$ python -q
>>> import numpy as np
>>> import numpy.linalg as la
>>> np.set_printoptions(precision=3, suppress=True, linewidth=200)
>>> A = np.load("data.npy")
>>> print(A)
[[-1.    -0.5   -0.1   -0.3  ]
 [ 0.4    0.5    0.1    0.5  ]
 [-0.9    0.4   -1.2   -0.1  ]
 [ 0.3    0.6   -0.8    1.1  ]
 [-0.926  0.412 -1.18  -0.158]]
>>> proj = A @ la.solve(A.T @ A, A.T)
>>> print(np.diag(proj))
[1.    0.997 0.48  0.996 0.527]
>>> print(np.allclose(proj @ proj, proj))
True
>>> A2 = np.array([[-3, -2, 1], [-3, -1, 1]])
>>> data = A2.T @ A2
>>> print(data)
[[18  9 -6]
 [ 9  5 -3]
 [-6 -3  2]]
>>> rng = np.random.default_rng(87)
>>> A2 = data + rng.integers(-2, 3, (3, 2)) @ rng.integers(-2, 3, (2, 3))
>>> print(A2)
[[19  9 -7]
 [ 7  3 -3]
 [-6  1  6]]
>>> print(A2 - data)
[[ 1  0 -1]
 [-2 -2  0]
 [ 0  4  4]]
>>> print(np.abs(A2 - data).sum(axis=1))
[2 4 8]
>>> print(la.lstsq(data[:-1].T, data[-1])[2])
2
>>> U, s, VT = la.svd(data)
>>> V = VT[:(s > 1e-8).sum()]
>>> x0 = data[1] + 3 * data[0] + rng.integers(2) * np.eye(3)[2]
>>> print(x0)
[ 63.  32. -20.]
>>> print(la.matrix_rank(np.vstack([data, x0])))
3
>>> print(np.round(la.norm(x0 - V.T @ V @ x0), 3))
0.949
>>> blk = np.stack([data, 5 * data, data[::-1]])
>>> print(np.round(la.det(blk), 3) + 0)
[0. 0. 0.]
>>> print(blk.sum(axis=0))
[[102  51 -34]
 [ 63  35 -21]
 [-18  -9   6]]
>>> print(np.einsum("bij,cij->bc", blk, blk))
[[  605  3025  -179]
 [ 3025 15125  -895]
 [ -179  -895   605]]
>>> print((blk @ data.T).shape)
(3, 3, 3)
>>> feats = np.loadtxt("out14.csv", delimiter=",")
>>> print(feats)
[[ -6.56   -5.045 -11.261   1.285   3.844]
 [  3.007   7.019  10.305   4.569  -2.883]
 [ -3.651  -0.951  -5.428   1.648   6.22 ]
 [ -2.75   -4.095  -9.466  -5.322  11.194]
 [  9.185  -1.738   2.751  -2.789   2.1  ]
 [ -2.971  -0.146  -4.423  -2.21   -3.422]
 [ -0.298  -6.305   1.057  -4.246   3.83 ]
 [  0.161  -0.493   0.758   4.403   2.197]
 [ -0.264  10.413   4.629   5.002  -5.853]
 [ -0.467  -7.03   -1.785  -7.87   -0.325]
 [ -0.005   2.817  12.21    0.947  -9.258]
 [  2.162  -2.302  -9.773  -4.252   5.723]
 [  2.343   1.951  -2.234   2.719  -0.942]
 [  0.135  -2.042   1.112  -1.395   6.522]
 [  3.26    0.972  -0.783   0.522  -0.66 ]
 [ -1.216  -2.299  -2.199  -3.337  -1.294]
 [ -3.018   0.184  -7.087  -1.776   6.449]
 [  0.216   1.125   2.699   2.308   1.236]
 [  5.402  -4.971  -0.083  -7.827  -2.161]]
>>> G = feats.T @ feats
>>> print((feats @ feats.T).shape)
(19, 19)
>>> print(np.diag(G))
[227.187 346.733 719.297 300.067 468.845]
>>> Xc = feats - feats.mean(axis=0)
>>> V = la.svd(Xc)[2][:1]
>>> A2 = Xc - Xc @ V.T @ V
>>> print(round(la.norm(A2) / la.norm(Xc), 3))
0.615
>>> print(np.cov(Xc @ V.T, rowvar=False))
68.78579569657892
>>> Xc = (feats - feats.mean(axis=0)) / feats.std(axis=0)
>>> print(Xc.std(axis=0))
[1. 1. 1. 1. 1.]
>>> b = la.lstsq(np.delete(Xc, 1, axis=1), Xc[:, 1])[0]
>>> print(np.round(1 - np.var(Xc[:, 1] - np.delete(Xc, 1, axis=1) @ b), 3))
0.724
>>> print(b)
[ 0.13   0.043  0.704 -0.258]
>>> print(round(la.norm(feats[18] - feats[11]), 3))
13.655
>>> print(np.round(la.norm(feats, 2), 3))
36.03
>>> print(la.norm(feats, axis=0))
[15.073 18.621 26.82  17.322 21.653]
>>> print(round(float(la.norm(feats, 1)), 3), round(float(la.norm(feats, np.inf)), 3))
90.043 32.827
>>> print(np.round(la.norm(feats[18], 1), 3), round(float(la.norm(feats[18], np.inf)), 3))
20.444 7.827
>>> print(round(float(la.norm(feats) ** 2 / la.norm(feats, 2) ** 2), 3))
1.589
>>> print(la.norm(feats, axis=1).argmax())
3
>>> E = np.load("test2.npy")
>>> print(E)
[[ -1  -3  -2  -2  -1  -3  -3   0]
 [  2   2  -2   3   2   2  -3   0]
 [  9   7 -12  13   9   7 -18   0]]
>>> A2 = E[0, 0] * E[1:] - np.outer(E[1:, 0], E[0])
>>> print(A2)
[[ 0  4  6  1  0  4  9  0]
 [ 0 20 30  5  0 20 45  0]]
>>> print(la.matrix_rank(A2), la.matrix_rank(E))
1 2
>>> print(np.flatnonzero(~A2.round(6).any(axis=1)))
[]
>>> U, s, VT = la.svd(A2)
>>> V = VT[:(s > 1e-8).sum()]
>>> x0 = A2[0] + 3 * A2[1] + rng.integers(2) * np.eye(8)[7]
>>> print(x0)
[  0.  64.  96.  16.   0.  64. 144.   1.]
>>> print(la.matrix_rank(np.vstack([A2, x0])))
2
>>> print(np.round(V.T @ V, 3) + 0)
[[0.    0.    0.    0.    0.    0.    0.    0.   ]
 [0.    0.107 0.16  0.027 0.    0.107 0.24  0.   ]
 [0.    0.16  0.24  0.04  0.    0.16  0.36  0.   ]
 [0.    0.027 0.04  0.007 0.    0.027 0.06  0.   ]
 [0.    0.    0.    0.    0.    0.    0.    0.   ]
 [0.    0.107 0.16  0.027 0.    0.107 0.24  0.   ]
 [0.    0.24  0.36  0.06  0.    0.24  0.54  0.   ]
 [0.    0.    0.    0.    0.    0.    0.    0.   ]]
>>> U, s, VT = la.svd(E)
>>> print(np.argmax(s[:-1] / (s[1:] + 1e-6)) + 1)
2
>>> A2 = U[:, :2] @ np.diag(s[:2]) @ VT[:2]
>>> print(np.round(la.norm(E - A2, 2), 3), round(float(s[2]), 3))
0.0 0.0
>>> print(np.round(la.norm(E - A2) / la.norm(E), 3))
0.0
>>> print(la.matrix_rank(E, rtol=0.05))
2
>>> print(A2)
[[ -1.  -3.  -2.  -2.  -1.  -3.  -3.   0.]
 [  2.   2.  -2.   3.   2.   2.  -3.   0.]
 [  9.   7. -12.  13.   9.   7. -18.   0.]]
>>> w1 = np.array([[0, 5], [4, 3], [3, 4], [1, 3], [4, 3], [4, 1], [0, 5], [2, 5]])
>>> b = np.array([1, -1])
>>> hid = np.maximum(A2 @ w1 + b, 0)
>>> print((hid > 0).astype(int))
[[0 0]
 [1 1]
 [1 1]]
>>> print((hid > 0).mean(axis=0))
[0.667 0.667]
>>> print(la.matrix_rank(hid))
2
>>> print(hid.round(3) + 0)
[[ 0.  0.]
 [22.  9.]
 [70.  0.]]
>>> cent = np.array([[1, -2], [2, 3]])
>>> print(w1 @ cent)
[[10 15]
 [10  1]
 [11  6]
 [ 7  7]
 [10  1]
 [ 6 -5]
 [10 15]
 [12 11]]
>>> print(hid @ cent)
[[   0.    0.]
 [  40.  -17.]
 [  70. -140.]]
>>> u = np.array([-3, 0, -3, 2, -2, 2])
>>> W0 = np.array([np.roll(u, i) for i in range(6)])
>>> print(W0)
[[-3  0 -3  2 -2  2]
 [ 2 -3  0 -3  2 -2]
 [-2  2 -3  0 -3  2]
 [ 2 -2  2 -3  0 -3]
 [-3  2 -2  2 -3  0]
 [ 0 -3  2 -2  2 -3]]
>>> U, s, VT = la.svd(data)
>>> print(s.round(3) + 0)
[24.593  0.407  0.   ]
>>> A2 = U[:, :2] @ np.diag(s[:2]) @ VT[:2]
>>> print(np.round(la.norm(data - A2, 2), 3), round(s[2], 3))
0.0 0.0
>>> print(round(la.norm(data - A2) / la.norm(data), 3))
0.0
>>> print(A2)
[[18.  9. -6.]
 [ 9.  5. -3.]
 [-6. -3.  2.]]
>>> print(round(float(np.abs(data - A2).max()), 3))
0.0
>>> print(la.matrix_rank(data, rtol=0.05))
1
>>> lab = rng.permutation(6)
>>> print(lab)
[5 2 4 1 0 3]
>>> A2 = W0[lab][:, lab]
>>> print(np.sort(np.abs(la.eigvals(A2))))
[ 1.  1.  3.  3.  4. 12.]
>>> A2 = W0 + rng.integers(-2, 3, (6, 1)) @ rng.integers(-2, 3, (1, 6))
>>> print(A2)
[[-1  4 -3  4  2  2]
 [ 0 -7  0 -5 -2 -2]
 [-2  2 -3  0 -3  2]
 [ 0 -6  2 -5 -4 -3]
 [-4  0 -2  1 -5  0]
 [-2 -7  2 -4 -2 -3]]
>>> print(np.abs(A2 - W0).sum(axis=1))
[12 12  0 12  6 12]
>>> print(np.round(la.svd(A2 - W0, compute_uv=False), 3) + 0)
[13.038  0.     0.     0.     0.     0.   ]
>>> print(A2 - W0)
[[ 2  4  0  2  4  0]
 [-2 -4  0 -2 -4  0]
 [ 0  0  0  0  0  0]
 [-2 -4  0 -2 -4  0]
 [-1 -2  0 -1 -2  0]
 [-2 -4  0 -2 -4  0]]
>>> print(la.matrix_rank(A2 - W0, tol=1e-8))
1
>>> F = np.load("dump.npy")
>>> print(F)
[[ 1.1 -1.   2.  -1.   1. ]
 [ 1.   2.1 -1.  -2.   0. ]
 [-1.   1.   2.1  2.  -2. ]
 [ 1.  -2.   2.   0.1 -2. ]
 [ 1.  -1.   2.  -1.   1.1]]
>>> print(np.argsort(-la.norm(F, axis=0).round(6), kind="stable")[:3])
[2 1 4]
>>> print(round(np.log10(la.cond(F))))
2
>>> print([round(float(x), 3) for x in la.svd(F, compute_uv=False)[:3]])
[4.995, 4.342, 2.525]
>>> U, s, VT = la.svd(F)
>>> print(np.argmax(s[:-1] / (s[1:] + 1e-6)) + 1)
4
>>> A2 = U[:, :4] @ np.diag(s[:4]) @ VT[:4]
>>> print(la.matrix_rank(F, rtol=0.05))
4
>>> print(np.round(la.norm(F - A2, 2), 3), np.round(s[4], 3))
0.043 0.043
>>> print(la.matrix_rank(A2))
4
>>> lab = rng.permutation(5)
>>> print(lab)
[2 3 0 4 1]
>>> A2 = F[lab][:, lab]
>>> print(np.sort(np.abs(la.eigvals(A2))))
[0.1   1.559 2.911 3.252 3.252]
>>> print(A2)
[[ 2.1  2.  -1.  -2.   1. ]
 [ 2.   0.1  1.  -2.  -2. ]
 [ 2.  -1.   1.1  1.  -1. ]
 [ 2.  -1.   1.   1.1 -1. ]
 [-1.  -2.   1.   0.   2.1]]
>>> print(np.diag(A2))
[2.1 0.1 1.1 1.1 2.1]
>>> print(np.trace(A2))
6.5
>>> M = np.load("w.npy")
>>> print(M)
[[4. 0. 0. 0. 0.]
 [0. 4. 3. 0. 3.]
 [0. 3. 4. 0. 3.]
 [0. 0. 0. 4. 0.]
 [0. 3. 3. 0. 4.]]
>>> u = np.array([-2, 1, 1, 1, 1, 1])
>>> A2 = W0 + np.outer(u, np.eye(6)[5])
>>> print(la.matrix_rank(la.inv(A2) - la.inv(W0), tol=1e-8))
1
>>> lab = rng.permutation(5)
>>> print(lab)
[1 4 3 0 2]
>>> A2 = M[lab][:, lab]
>>> print(np.diag(A2))
[4. 4. 4. 4. 4.]
>>> print(A2)
[[4. 3. 0. 0. 3.]
 [3. 4. 0. 0. 3.]
 [0. 0. 4. 0. 0.]
 [0. 0. 0. 4. 0.]
 [3. 3. 0. 0. 4.]]
>>> print(np.allclose(A2, M))
False
>>> print(np.trace(A2))
20.0
>>> print(round(la.det(A2), 3), np.round(la.det(M[lab]), 3))
160.0 160.0
>>> x0 = np.array([2, 0, 0, 3, 2])
>>> rhs = A2 @ x0
>>> b, lr = np.zeros(5), 1 / la.norm(A2, 2) ** 2
>>> for i in range(3):
...     b -= lr * A2.T @ (A2 @ b - rhs)
...     if i % 1 == 0: print(i, round(la.norm(A2 @ b - rhs), 3))
... 
0 10.209
1 8.617
2 7.287
>>> print(np.round(la.cond(A2), 3))
10.0
>>> print(b)
[1.353 1.294 0.    1.222 1.353]
>>> x0 = np.ones(5)
>>> for _ in range(7):
...     x0 = M @ x0
...     x0 /= la.norm(x0)
...     print(round(x0 @ M @ x0, 3))
... 
9.422
9.899
9.984
9.997
10.0
10.0
10.0
>>> print(x0)
[0.001 0.577 0.577 0.001 0.577]
>>> u = np.array([-2, 2, 0, -2, 1])
>>> A2 = M + np.outer(u, np.eye(5)[2])
>>> print(round(la.det(A2) / la.det(M), 3), round(1 + la.solve(M, u)[2], 3))
0.1 0.1
>>> print(la.matrix_rank(A2 - M))
1
